% ipython --no-banner

In [1]: import numpy as np

In [2]: from numpy import linalg as LA

In [3]: np.set_printoptions(precision=1, suppress=True, linewidth=100, legacy="1.25")

In [4]: tidy = lambda a: np.round(a, 1) + 0

In [5]: arr = np.loadtxt("sample15.csv", delimiter=",")

In [6]: tidy(arr)
Out[6]: 
array([[-0.4,  0.4,  0.5, -0.6],
       [ 0.8, -0.3,  0.2, -0.5],
       [-0.4, -0.5, -0.6, -0.6],
       [-0.3, -0.7,  0.6,  0.2]])

In [7]: x = np.array([2, 5, 1, 2])

In [8]: tidy(LA.norm(x)), tidy(LA.norm(arr @ x))
Out[8]: (5.8, 5.8)

In [9]: tidy(LA.inv(arr))
Out[9]: 
array([[-0.4,  0.8, -0.4, -0.3],
       [ 0.4, -0.3, -0.5, -0.7],
       [ 0.5,  0.2, -0.6,  0.6],
       [-0.6, -0.5, -0.6,  0.2]])

In [10]: 4 - LA.matrix_rank(arr - np.eye(4), tol=1e-8)
Out[10]: 1

In [11]: m1 = np.array([[2.4, -1.6, 0.3], [-1.6, -1.4, 0.1], [0.3, 0.1, -1.0]])

In [12]: m1
Out[12]: 
array([[ 2.4, -1.6,  0.3],
       [-1.6, -1.4,  0.1],
       [ 0.3,  0.1, -1. ]])

In [13]: rng = np.random.default_rng(93)

In [14]: Y = m1 + rng.integers(-2, 3, (3, 2)) @ rng.integers(-2, 3, (2, 3))

In [15]: print(Y)
[[ 2.4  2.4  0.3]
 [-2.6 -1.4  2.1]
 [ 1.3  0.1 -3. ]]

In [16]: LA.matrix_rank(Y - m1, tol=1e-8)
Out[16]: 2

In [17]: np.abs(Y - m1).sum(axis=1)
Out[17]: array([4., 3., 3.])

In [18]: F = np.load("mat.npy")

In [19]: print(F)
[[ 12  35 -24]
 [-12  -5   6]
 [ 12   5  -6]]

In [20]: lab = rng.permutation(4)

In [21]: print(lab)
[1 2 0 3]

In [22]: Y = arr[lab][:, lab]

In [23]: print(tidy(np.trace(Y)))
-1.0

In [24]: hat = np.triu(np.array([[-1, 2, -2], [-1, -1, -2], [1, 0, -2]]), 1) + np.eye(3)

In [25]: Y = hat @ F @ LA.inv(hat)

In [26]: Y
Out[26]: 
array([[-36.,  87., 102.],
       [-36.,  57.,  60.],
       [ 12., -19., -20.]])

In [27]: print(LA.matrix_rank(Y))
2

In [28]: np.trace(Y), np.trace(F)
Out[28]: (1.0, 1)

In [29]: tidy(LA.norm(Y, 2) / LA.norm(Y))
Out[29]: 1.0

In [30]: [round(float(x), 1) for x in LA.svd(Y, compute_uv=False)[:3]]
Out[30]: [167.8, 12.3, 0.0]

In [31]: np.argsort(-LA.norm(Y, axis=0).round(6), kind="stable")[:3]
Out[31]: array([2, 1, 0])

In [32]: print(np.abs(np.diag(LA.qr(F)[1])) > 1e-9)
[ True  True False]

In [33]: print(np.allclose(F[:-1].T @ LA.lstsq(F[:-1].T, F[-1])[0], F[-1]))
True

In [34]: blk = np.stack([F, -1 * F, F[::-1]])

In [35]: LA.matrix_rank(blk)
Out[35]: array([2, 2, 2])

In [36]: blk.sum(axis=0)
Out[36]: 
array([[ 12,   5,  -6],
       [-12,  -5,   6],
       [ 12,  35, -24]])

In [37]: blk.shape
Out[37]: (3, 3, 3)

In [38]: tidy(LA.det(blk))
Out[38]: array([0., 0., 0.])

In [39]: (blk @ F.T).shape
Out[39]: (3, 3, 3)

In [40]: mat = np.loadtxt("x.csv", delimiter=",")

In [41]: tidy(mat)
Out[41]: 
array([[-0.5,  0. ,  0.9,  0. ],
       [ 0. ,  1. ,  0. ,  0. ],
       [-0.9,  0. , -0.5,  0. ],
       [ 0. ,  0. ,  0. ,  1. ]])

In [42]: tidy(np.kron(np.eye(2, dtype=int), mat))
Out[42]: 
array([[-0.5,  0. ,  0.9,  0. ,  0. ,  0. ,  0. ,  0. ],
       [ 0. ,  1. ,  0. ,  0. ,  0. ,  0. ,  0. ,  0. ],
       [-0.9,  0. , -0.5,  0. ,  0. ,  0. ,  0. ,  0. ],
       [ 0. ,  0. ,  0. ,  1. ,  0. ,  0. ,  0. ,  0. ],
       [ 0. ,  0. ,  0. ,  0. , -0.5,  0. ,  0.9,  0. ],
       [ 0. ,  0. ,  0. ,  0. ,  0. ,  1. ,  0. ,  0. ],
       [ 0. ,  0. ,  0. ,  0. , -0.9,  0. , -0.5,  0. ],
       [ 0. ,  0. ,  0. ,  0. ,  0. ,  0. ,  0. ,  1. ]])

In [43]: tidy(np.einsum("ij,ji->", mat, mat))
Out[43]: 1.0

In [44]: tidy(LA.det(mat.T))
Out[44]: 1.0

In [45]: tidy(LA.det(mat[::-1]))
Out[45]: 1.0

In [46]: x = np.array([1, 3, 3, 0])

In [47]: h = np.maximum(mat @ x, 0)

In [48]: print(tidy(np.tanh(mat @ x)))
[ 1.  1. -1.  0.]

In [49]: print(tidy(np.maximum(mat @ x, 0) - np.maximum(-mat @ x, 0)))
[ 2.1  3.  -2.4  0. ]

In [50]: tidy(mat.T @ h)
Out[50]: array([-1. ,  3. ,  1.8,  0. ])

In [51]: np.flatnonzero(h > 1e-9)
Out[51]: array([0, 1])
